$ python -q
>>> import numpy as np
>>> from numpy import linalg as LA
>>> np.set_printoptions(suppress=True, linewidth=160)
>>> def tidy(a):
...     return np.round(a, 2) + 0
... 
>>> W0 = np.load("w.npy")
>>> W0
array([[0, 0, 0, 1],
       [0, 0, 0, 0],
       [0, 0, 0, 0],
       [1, 0, 0, 0]])
>>> np.trace(W0 @ W0 @ W0) // 6
np.int64(0)
>>> W0 @ W0
array([[1, 0, 0, 0],
       [0, 0, 0, 0],
       [0, 0, 0, 0],
       [0, 0, 0, 1]])
>>> low = np.diag(W0.sum(axis=1)) - W0
>>> LA.matrix_rank(low)
np.int64(1)
>>> tidy(LA.eigvalsh(low))
array([0., 0., 0., 2.])
>>> low
array([[ 1,  0,  0, -1],
       [ 0,  0,  0,  0],
       [ 0,  0,  0,  0],
       [-1,  0,  0,  1]])
>>> low @ np.ones(4)
array([0., 0., 0., 0.])
>>> Uu, s, VT = LA.svd(low)
>>> evecs = VT[:(s > 1e-8).sum()]
>>> rng = np.random.default_rng(94)
>>> x = low[0] + 4 * low[2] + rng.integers(2) * np.eye(4)[0]
>>> x
array([ 1.,  0.,  0., -1.])
>>> tidy(LA.norm(x - evecs.T @ evecs @ x))
np.float64(0.0)
>>> LA.matrix_rank(np.vstack([low, x]))
np.int64(1)
>>> tidy(np.diag(evecs.T @ evecs))
array([0.5, 0. , 0. , 0.5])
>>> tidy(evecs.T @ evecs)
array([[ 0.5,  0. ,  0. , -0.5],
       [ 0. ,  0. ,  0. ,  0. ],
       [ 0. ,  0. ,  0. ,  0. ],
       [-0.5,  0. ,  0. ,  0.5]])
>>> np.unique(W0.round(6), axis=0).shape
(3, 4)
>>> tidy(LA.det(2 * W0)), tidy(LA.det(W0))
(np.float64(0.0), np.float64(0.0))
>>> tidy(LA.eigvals(W0).sum().real)
np.float64(0.0)
>>> tidy(LA.eigvals(W0))
array([ 1., -1.,  0.,  0.])
>>> m1 = np.loadtxt("a.csv", delimiter=",")
>>> tidy(m1)
array([[ 1.48, -2.46, -0.86],
       [ 1.45, -1.72, -1.99],
       [ 1.44, -1.63, -2.07],
       [ 0.66,  0.45, -2.89],
       [-1.  ,  0.27,  2.82],
       [ 1.43, -1.61, -2.09],
       [ 0.9 , -0.05, -2.86],
       [ 0.4 ,  0.94, -2.82],
       [-0.31, -1.09,  2.78],
       [ 1.47, -1.8 , -1.9 ],
       [-1.04,  2.66, -0.91],
       [ 0.87,  0.02, -2.87],
       [-1.44,  1.65,  2.05],
       [-1.37,  1.36,  2.3 ],
       [-0.4 , -0.94,  2.82],
       [-1.23,  2.71, -0.36],
       [-1.47,  2.5 ,  0.78],
       [-1.49,  2.44,  0.91],
       [ 1.25, -2.71,  0.28],
       [ 1.13, -2.7 ,  0.65],
       [-1.5 ,  2.04,  1.61]])
>>> Uu, s, VT = LA.svd(m1, full_matrices=False)
>>> tidy(Uu.T @ m1 @ VT.T)
array([[11.14,  0.  ,  0.  ],
       [ 0.  ,  8.06,  0.  ],
       [ 0.  ,  0.  ,  0.  ]])
>>> Uu.shape, s.shape, VT.shape
((21, 3), (3,), (3, 3))
>>> np.abs(Uu[:, 0]).round(6).argmax()
np.int64(2)
>>> tidy(Uu.T @ Uu)
array([[1., 0., 0.],
       [0., 1., 0.],
       [0., 0., 1.]])
>>> tidy(np.abs(VT[0]))
array([0.48, 0.55, 0.69])
>>> x = np.array([-8, -8, -5])
>>> h = np.maximum(m1 @ x, 0)
>>> tidy(m1 * (h > 1e-9)[:, None])
array([[ 1.48, -2.46, -0.86],
       [ 1.45, -1.72, -1.99],
       [ 1.44, -1.63, -2.07],
       [ 0.66,  0.45, -2.89],
       [ 0.  ,  0.  ,  0.  ],
       [ 1.43, -1.61, -2.09],
       [ 0.9 , -0.05, -2.86],
       [ 0.4 ,  0.94, -2.82],
       [ 0.  ,  0.  ,  0.  ],
       [ 1.47, -1.8 , -1.9 ],
       [ 0.  ,  0.  ,  0.  ],
       [ 0.87,  0.02, -2.87],
       [ 0.  ,  0.  ,  0.  ],
       [ 0.  ,  0.  ,  0.  ],
       [ 0.  ,  0.  ,  0.  ],
       [ 0.  ,  0.  ,  0.  ],
       [ 0.  ,  0.  ,  0.  ],
       [ 0.  ,  0.  ,  0.  ],
       [ 1.25, -2.71,  0.28],
       [ 1.13, -2.7 ,  0.65],
       [ 0.  ,  0.  ,  0.  ]])
>>> tidy(np.tanh(m1 @ x))
array([ 1.  ,  1.  ,  1.  ,  1.  , -1.  ,  1.  ,  1.  ,  1.  , -0.99,  1.  , -1.  ,  1.  , -1.  , -1.  , -1.  , -1.  , -1.  , -1.  ,  1.  ,  1.  , -1.  ])
>>> tidy(np.maximum(m1 @ (3 * x), 0))
array([36.49, 36.03, 35.62, 16.62,  0.  , 35.51, 22.53, 10.19,  0.  , 36.38,  0.  , 21.73,  0.  ,  0.  ,  0.  ,  0.  ,  0.  ,  0.  , 30.77, 27.79,  0.  ])
>>> np.flatnonzero(h > 1e-9)
array([ 0,  1,  2,  3,  5,  6,  7,  9, 11, 18, 19])
>>> tidy(h)
array([12.16, 12.01, 11.87,  5.54,  0.  , 11.84,  7.51,  3.4 ,  0.  , 12.13,  0.  ,  7.24,  0.  ,  0.  ,  0.  ,  0.  ,  0.  ,  0.  , 10.26,  9.26,  0.  ])
>>> tidy(m1.T @ h)
array([ 128.75, -158.09, -165.55])
